$ ipython --no-banner

In [1]: import numpy as np

In [2]: from numpy import linalg as LA

In [3]: np.set_printoptions(suppress=True, linewidth=160)

In [4]: rd = lambda a: np.round(a, 1) + 0

In [5]: m1 = np.load("block13.npy")

In [6]: m1
Out[6]: 
array([[2, 3, 2, 2, 0],
       [0, 1, 2, 0, 2],
       [0, 0, 5, 4, 1],
       [0, 0, 0, 5, 1],
       [0, 0, 0, 0, 4]])

In [7]: x = np.array([-4, -3, -1, -9, -3])

In [8]: h1 = np.maximum(m1 @ x, 0)

In [9]: m1.T @ h1
Out[9]: array([0, 0, 0, 0, 0])

In [10]: np.maximum(m1 @ x, 0) - np.maximum(-m1 @ x, 0)
Out[10]: array([-37, -11, -44, -48, -12])

In [11]: np.maximum(m1 @ (3 * x), 0)
Out[11]: array([0, 0, 0, 0, 0])

In [12]: np.flatnonzero(h1 > 1e-9)
Out[12]: array([], dtype=int64)

In [13]: W1 = np.array([[2, 3, 3, 0], [0, 1, 2, 0], [0, 1, 3, 2], [1, 0, 2, 0], [0, 3, 3, 0]])

In [14]: coef = np.array([3, -5, 2, 0])

In [15]: H = np.maximum(m1 @ W1 + coef, 0)

In [16]: (H > 0).astype(int)
Out[16]: 
array([[1, 1, 1, 1],
       [1, 1, 1, 1],
       [1, 1, 1, 1],
       [1, 0, 1, 0],
       [1, 1, 1, 0]])

In [17]: H
Out[17]: 
array([[ 9,  6, 24,  4],
       [ 3,  4, 16,  4],
       [ 7,  3, 28, 10],
       [ 8,  0, 15,  0],
       [ 3,  7, 14,  0]])

In [18]: (H > 0).mean(axis=0)
Out[18]: array([1. , 0.8, 1. , 0.6])

In [19]: LA.matrix_rank(H)
Out[19]: np.int64(4)

In [20]: cent = np.array([[1, 1, 0], [1, 0, -1], [-3, -1, 1], [3, 3, 1]])

In [21]: H @ cent
Out[21]: 
array([[-45,  -3,  22],
       [-29,  -1,  16],
       [-44,   9,  35],
       [-37,  -7,  15],
       [-32, -11,   7]])

In [22]: (H @ cent).round(6).argmax(axis=1)
Out[22]: array([2, 2, 2, 2, 2])

In [23]: f = np.array([-1, -3])

In [24]: np.correlate(m1[1], m1[4], "full")
Out[24]: array([0, 4, 8, 0, 8, 0, 0, 0, 0])

In [25]: feats = np.load("sample4.npy")

In [26]: feats
Out[26]: 
array([[4, 0, 0],
       [0, 3, 0],
       [5, 0, 4]])

In [27]: [int(LA.matrix_rank(LA.matrix_power(feats, p))) for p in range(1, 4)]
Out[27]: [3, 3, 3]

In [28]: np.prod(np.diag(feats)), rd(LA.det(feats))
Out[28]: (np.int64(48), np.float64(48.0))

In [29]: LA.matrix_power(feats - np.diag(np.diag(feats)), 3)
Out[29]: 
array([[0, 0, 0],
       [0, 0, 0],
       [0, 0, 0]])

In [30]: feats @ feats
Out[30]: 
array([[16,  0,  0],
       [ 0,  9,  0],
       [40,  0, 16]])

In [31]: out = np.array([[-4, -3], [-1, -4], [3, -1]])

In [32]: LA.matrix_rank(feats @ out)
Out[32]: np.int64(2)

In [33]: np.einsum("ik,kj->ji", feats, out)
Out[33]: 
array([[-16,  -3,  -8],
       [-12, -12, -19]])

In [34]: out.T @ feats.T
Out[34]: 
array([[-16,  -3,  -8],
       [-12, -12, -19]])

In [35]: LA.matrix_rank(np.vstack([feats, out.T]))
Out[35]: np.int64(3)

In [36]: np.einsum("ij,ij->i", feats, feats)
Out[36]: array([16,  9, 41])

In [37]: np.einsum("ik,kj->ij", feats, out)
Out[37]: 
array([[-16, -12],
       [ -3, -12],
       [ -8, -19]])

In [38]: rng = np.random.default_rng(61988)

In [39]: K = np.eye(3, dtype=int)[rng.permutation(3)]

In [40]: K
Out[40]: 
array([[1, 0, 0],
       [0, 0, 1],
       [0, 1, 0]])

In [41]: np.all(LA.eigvalsh(K) > 0)
Out[41]: np.False_

In [42]: vals, evecs = LA.eigh(K)

In [43]: rd(evecs @ np.diag(vals) @ evecs.T)
Out[43]: 
array([[1., 0., 0.],
       [0., 0., 1.],
       [0., 1., 0.]])

In [44]: rd(LA.eigvalsh(K + 3 * np.eye(3)))
Out[44]: array([2., 4., 4.])

In [45]: (vals > 1e-8).sum(), (vals < -1e-8).sum()
Out[45]: (np.int64(2), np.int64(1))

In [46]: vals, evecs = LA.eig(K)

In [47]: K @ evecs[:, 0] - vals[0] * evecs[:, 0]
Out[47]: array([0., 0., 0.])

In [48]: vals
Out[48]: array([ 1., -1.,  1.])

In [49]: np.prod(vals)
Out[49]: np.float64(-1.0)

In [50]: x = np.array([-9, -4, -3])

In [51]: target = K @ x

In [52]: coef, lr = np.zeros(3), 1 / LA.norm(K, 2) ** 2

In [53]: for i in range(10):
    ...:     coef -= lr * K.T @ (K @ coef - target)
    ...:     if i % 2 == 0: print(i, round(LA.norm(K @ coef - target), 1))
    ...: 
0 0.0
2 0.0
4 0.0
6 0.0
8 0.0

In [54]: rd(LA.cond(K))
Out[54]: np.float64(1.0)

In [55]: coef
Out[55]: array([-9., -4., -3.])

In [56]: np.flatnonzero(LA.matrix_power((K != 0) + (K.T != 0) + np.eye(3), 3)[0])
Out[56]: array([0])

In [57]: (LA.matrix_power((K != 0) + (K.T != 0) + np.eye(3), 3) > 0).astype(int)
Out[57]: 
array([[1, 0, 0],
       [0, 1, 1],
       [0, 1, 1]])

In [58]: K @ K
Out[58]: 
array([[1, 0, 0],
       [0, 1, 0],
       [0, 0, 1]])

In [59]: th = rng.uniform(0, 2 * np.pi, 12)

In [60]: O, _ = LA.qr(np.array([[-1.3, 0.0],
    ...:     [-0.8, 0.3],
    ...:     [-0.3, 0.3],
    ...:     [-0.1, 0.7],
    ...:     [-1.5, 0.5],
    ...:     [0.0, -0.8],
    ...:     [1.3, 0.1]]))

In [61]: data = 3 * np.c_[np.cos(th), np.sin(th)] @ O.T

In [62]: rd(data)
Out[62]: 
array([[ 1.6,  0.7,  0.1, -0.6,  1.4,  0.8, -1.7],
       [-1. ,  0.1,  0.5,  1.6,  0. , -1.9,  1.3],
       [-1.4, -0.3,  0.3,  1.3, -0.6, -1.6,  1.6],
       [ 1.4,  0.3, -0.3, -1.2,  0.6,  1.5, -1.6],
       [-0.8,  0.2,  0.5,  1.7,  0.3, -2. ,  1.1],
       [ 0.1, -0.7, -0.7, -1.7, -1.1,  1.9, -0.3],
       [-1.6, -0.5,  0.1,  0.9, -1. , -1.2,  1.7],
       [-0.9, -1. , -0.7, -1.1, -1.8,  1.2,  0.8],
       [ 0.9, -0.1, -0.5, -1.6, -0.1,  1.9, -1.2],
       [ 1.6,  0.6,  0. , -0.8,  1.2,  1. , -1.7],
       [ 1.3,  1. ,  0.6,  0.7,  1.9, -0.7, -1.2],
       [ 0.9, -0.2, -0.5, -1.6, -0.1,  1.9, -1.2]])

In [63]: np.argsort(-LA.norm(data, axis=0).round(6), kind="stable")[:3]
Out[63]: array([5, 6, 3])

In [64]: LA.matrix_rank(data, rtol=0.1)
Out[64]: np.int64(2)

In [65]: LA.lstsq(data[:-1].T, data[-1])[2]
Out[65]: np.int32(2)

In [66]: M = np.load("run10.npy")

In [67]: M
Out[67]: 
array([[0, 0, 1, 0, 0, 0, 0, 0, 0, 0],
       [0, 0, 0, 0, 0, 0, 1, 0, 0, 0],
       [0, 0, 0, 0, 0, 0, 0, 0, 0, 1],
       [0, 0, 0, 0, 0, 0, 0, 1, 0, 0],
       [1, 0, 0, 0, 0, 0, 0, 0, 0, 0],
       [0, 0, 0, 0, 0, 0, 0, 0, 1, 0],
       [0, 0, 0, 0, 0, 1, 0, 0, 0, 0],
       [0, 0, 0, 1, 0, 0, 0, 0, 0, 0],
       [0, 0, 0, 0, 1, 0, 0, 0, 0, 0],
       [0, 1, 0, 0, 0, 0, 0, 0, 0, 0]])

In [68]: th = np.radians(90)

In [69]: r_ = np.eye(10)

In [70]: r_[0, 0] = r_[5, 5] = np.cos(th)

In [71]: r_[0, 5], r_[5, 0] = -np.sin(th), np.sin(th)

In [72]: rd(r_)
Out[72]: 
array([[ 0.,  0.,  0.,  0.,  0., -1.,  0.,  0.,  0.,  0.],
       [ 0.,  1.,  0.,  0.,  0.,  0.,  0.,  0.,  0.,  0.],
       [ 0.,  0.,  1.,  0.,  0.,  0.,  0.,  0.,  0.,  0.],
       [ 0.,  0.,  0.,  1.,  0.,  0.,  0.,  0.,  0.,  0.],
       [ 0.,  0.,  0.,  0.,  1.,  0.,  0.,  0.,  0.,  0.],
       [ 1.,  0.,  0.,  0.,  0.,  0.,  0.,  0.,  0.,  0.],
       [ 0.,  0.,  0.,  0.,  0.,  0.,  1.,  0.,  0.,  0.],
       [ 0.,  0.,  0.,  0.,  0.,  0.,  0.,  1.,  0.,  0.],
       [ 0.,  0.,  0.,  0.,  0.,  0.,  0.,  0.,  1.,  0.],
       [ 0.,  0.,  0.,  0.,  0.,  0.,  0.,  0.,  0.,  1.]])

In [73]: out = M @ r_.T

In [74]: rd(LA.svd(M, compute_uv=False)), rd(LA.svd(out, compute_uv=False))
Out[74]: 
(array([1., 1., 1., 1., 1., 1., 1., 1., 1., 1.]),
 array([1., 1., 1., 1., 1., 1., 1., 1., 1., 1.]))

In [75]: rd(out)
Out[75]: 
array([[ 0.,  0.,  1.,  0.,  0.,  0.,  0.,  0.,  0.,  0.],
       [ 0.,  0.,  0.,  0.,  0.,  0.,  1.,  0.,  0.,  0.],
       [ 0.,  0.,  0.,  0.,  0.,  0.,  0.,  0.,  0.,  1.],
       [ 0.,  0.,  0.,  0.,  0.,  0.,  0.,  1.,  0.,  0.],
       [ 0.,  0.,  0.,  0.,  0.,  1.,  0.,  0.,  0.,  0.],
       [ 0.,  0.,  0.,  0.,  0.,  0.,  0.,  0.,  1.,  0.],
       [-1.,  0.,  0.,  0.,  0.,  0.,  0.,  0.,  0.,  0.],
       [ 0.,  0.,  0.,  1.,  0.,  0.,  0.,  0.,  0.,  0.],
       [ 0.,  0.,  0.,  0.,  1.,  0.,  0.,  0.,  0.,  0.],
       [ 0.,  1.,  0.,  0.,  0.,  0.,  0.,  0.,  0.,  0.]])

In [76]: np.allclose(LA.norm(M, axis=1), LA.norm(out, axis=1))
Out[76]: True

In [77]: M @ M.T
Out[77]: 
array([[1, 0, 0, 0, 0, 0, 0, 0, 0, 0],
       [0, 1, 0, 0, 0, 0, 0, 0, 0, 0],
       [0, 0, 1, 0, 0, 0, 0, 0, 0, 0],
       [0, 0, 0, 1, 0, 0, 0, 0, 0, 0],
       [0, 0, 0, 0, 1, 0, 0, 0, 0, 0],
       [0, 0, 0, 0, 0, 1, 0, 0, 0, 0],
       [0, 0, 0, 0, 0, 0, 1, 0, 0, 0],
       [0, 0, 0, 0, 0, 0, 0, 1, 0, 0],
       [0, 0, 0, 0, 0, 0, 0, 0, 1, 0],
       [0, 0, 0, 0, 0, 0, 0, 0, 0, 1]])

In [78]: M[:, 9] @ M[:, 4]
Out[78]: np.int64(0)

In [79]: rd(LA.pinv(M))
Out[79]: 
array([[0., 0., 0., 0., 1., 0., 0., 0., 0., 0.],
       [0., 0., 0., 0., 0., 0., 0., 0., 0., 1.],
       [1., 0., 0., 0., 0., 0., 0., 0., 0., 0.],
       [0., 0., 0., 0., 0., 0., 0., 1., 0., 0.],
       [0., 0., 0., 0., 0., 0., 0., 0., 1., 0.],
       [0., 0., 0., 0., 0., 0., 1., 0., 0., 0.],
       [0., 1., 0., 0., 0., 0., 0., 0., 0., 0.],
       [0., 0., 0., 1., 0., 0., 0., 0., 0., 0.],
       [0., 0., 0., 0., 0., 1., 0., 0., 0., 0.],
       [0., 0., 1., 0., 0., 0., 0., 0., 0., 0.]])

In [80]: rd(LA.svd(M, compute_uv=False))
Out[80]: array([1., 1., 1., 1., 1., 1., 1., 1., 1., 1.])

In [81]: M.T @ M
Out[81]: 
array([[1, 0, 0, 0, 0, 0, 0, 0, 0, 0],
       [0, 1, 0, 0, 0, 0, 0, 0, 0, 0],
       [0, 0, 1, 0, 0, 0, 0, 0, 0, 0],
       [0, 0, 0, 1, 0, 0, 0, 0, 0, 0],
       [0, 0, 0, 0, 1, 0, 0, 0, 0, 0],
       [0, 0, 0, 0, 0, 1, 0, 0, 0, 0],
       [0, 0, 0, 0, 0, 0, 1, 0, 0, 0],
       [0, 0, 0, 0, 0, 0, 0, 1, 0, 0],
       [0, 0, 0, 0, 0, 0, 0, 0, 1, 0],
       [0, 0, 0, 0, 0, 0, 0, 0, 0, 1]])

In [82]: LA.matrix_power(M, 100)
Out[82]: 
array([[0, 0, 0, 0, 0, 0, 1, 0, 0, 0],
       [0, 0, 0, 0, 1, 0, 0, 0, 0, 0],
       [0, 0, 0, 0, 0, 1, 0, 0, 0, 0],
       [0, 0, 0, 1, 0, 0, 0, 0, 0, 0],
       [0, 1, 0, 0, 0, 0, 0, 0, 0, 0],
       [0, 0, 1, 0, 0, 0, 0, 0, 0, 0],
       [1, 0, 0, 0, 0, 0, 0, 0, 0, 0],
       [0, 0, 0, 0, 0, 0, 0, 1, 0, 0],
       [0, 0, 0, 0, 0, 0, 0, 0, 0, 1],
       [0, 0, 0, 0, 0, 0, 0, 0, 1, 0]])

In [83]: rd(np.sort(np.abs(LA.eigvals(M)))[::-1])
Out[83]: array([1., 1., 1., 1., 1., 1., 1., 1., 1., 1.])

In [84]: LA.matrix_power(M, 2)
Out[84]: 
array([[0, 0, 0, 0, 0, 0, 0, 0, 0, 1],
       [0, 0, 0, 0, 0, 1, 0, 0, 0, 0],
       [0, 1, 0, 0, 0, 0, 0, 0, 0, 0],
       [0, 0, 0, 1, 0, 0, 0, 0, 0, 0],
       [0, 0, 1, 0, 0, 0, 0, 0, 0, 0],
       [0, 0, 0, 0, 1, 0, 0, 0, 0, 0],
       [0, 0, 0, 0, 0, 0, 0, 0, 1, 0],
       [0, 0, 0, 0, 0, 0, 0, 1, 0, 0],
       [1, 0, 0, 0, 0, 0, 0, 0, 0, 0],
       [0, 0, 0, 0, 0, 0, 1, 0, 0, 0]])

In [85]: M.sum(axis=1)
Out[85]: array([1, 1, 1, 1, 1, 1, 1, 1, 1, 1])

In [86]: p = np.eye(10)[2]

In [87]: for _ in range(6):
    ...:     p = p @ M
    ...:     print(p.round(1))
    ...: 
[0. 0. 0. 0. 0. 0. 0. 0. 0. 1.]
[0. 1. 0. 0. 0. 0. 0. 0. 0. 0.]
[0. 0. 0. 0. 0. 0. 1. 0. 0. 0.]
[0. 0. 0. 0. 0. 1. 0. 0. 0. 0.]
[0. 0. 0. 0. 0. 0. 0. 0. 1. 0.]
[0. 0. 0. 0. 1. 0. 0. 0. 0. 0.]
